$ python3 -q
>>> import numpy as np
>>> np.set_printoptions(precision=1, suppress=True, linewidth=200)
>>> rnd = lambda a: np.round(a, 1) + 0
>>> A = np.load("dump.npy")
>>> print(A)
[[-0.1  2.9  0.8]
 [-0.1  2.8  1.2]
 [-2.4 -0.5  0.5]
 [-1.1  0.9  0. ]]
>>> proj = A @ np.linalg.solve(A.T @ A, A.T)
>>> print(rnd(np.linalg.eigvalsh(proj)))
[0. 1. 1. 1.]
>>> print(np.linalg.matrix_rank(np.eye(4) - proj))
1
>>> print(rnd(proj))
[[ 0.5  0.4 -0.1  0.3]
 [ 0.4  0.7  0.1 -0.2]
 [-0.1  0.1  1.   0.1]
 [ 0.3 -0.2  0.1  0.8]]
>>> print(np.allclose(proj @ proj, proj))
True
>>> print(rnd((np.eye(4) - proj) @ A))
[[0. 0. 0.]
 [0. 0. 0.]
 [0. 0. 0.]
 [0. 0. 0.]]
>>> O, r_ = np.linalg.qr(A)
>>> print(rnd(np.abs(np.diag(r_))))
[2.6 4.2 0.6]
>>> print(O.shape, r_.shape)
(4, 3) (3, 3)
>>> print(rnd(O @ r_))
[[-0.1  2.9  0.8]
 [-0.1  2.8  1.2]
 [-2.4 -0.5  0.5]
 [-1.1  0.9  0. ]]
>>> X = np.load("w.npy")
>>> print(X)
[[21. 20. 24.]
 [20. 30. 30.]
 [24. 30. 41.]]
>>> # symmetric, so the eigenvalues are real
>>> w, evecs = np.linalg.eig(X)
>>> print(rnd(X @ evecs[:, 0] - w[0] * evecs[:, 0]))
[0. 0. 0.]
>>> print(rnd(w))
[ 5. 82.  5.]
>>> out = np.array([[0, 0], [0, -1], [2, -2]])
>>> print(np.einsum("ik,kj->ij", X, out))
[[  48.  -68.]
 [  60.  -90.]
 [  82. -112.]]
>>> print(np.vstack([X, out.T]).shape)
(5, 3)
>>> print(np.linalg.matrix_rank(np.vstack([X, out.T])))
3
>>> print(out.T @ X.T)
[[  48.   60.   82.]
 [ -68.  -90. -112.]]
>>> print(np.einsum("ij,ij->i", X, X))
[1417. 2200. 3157.]
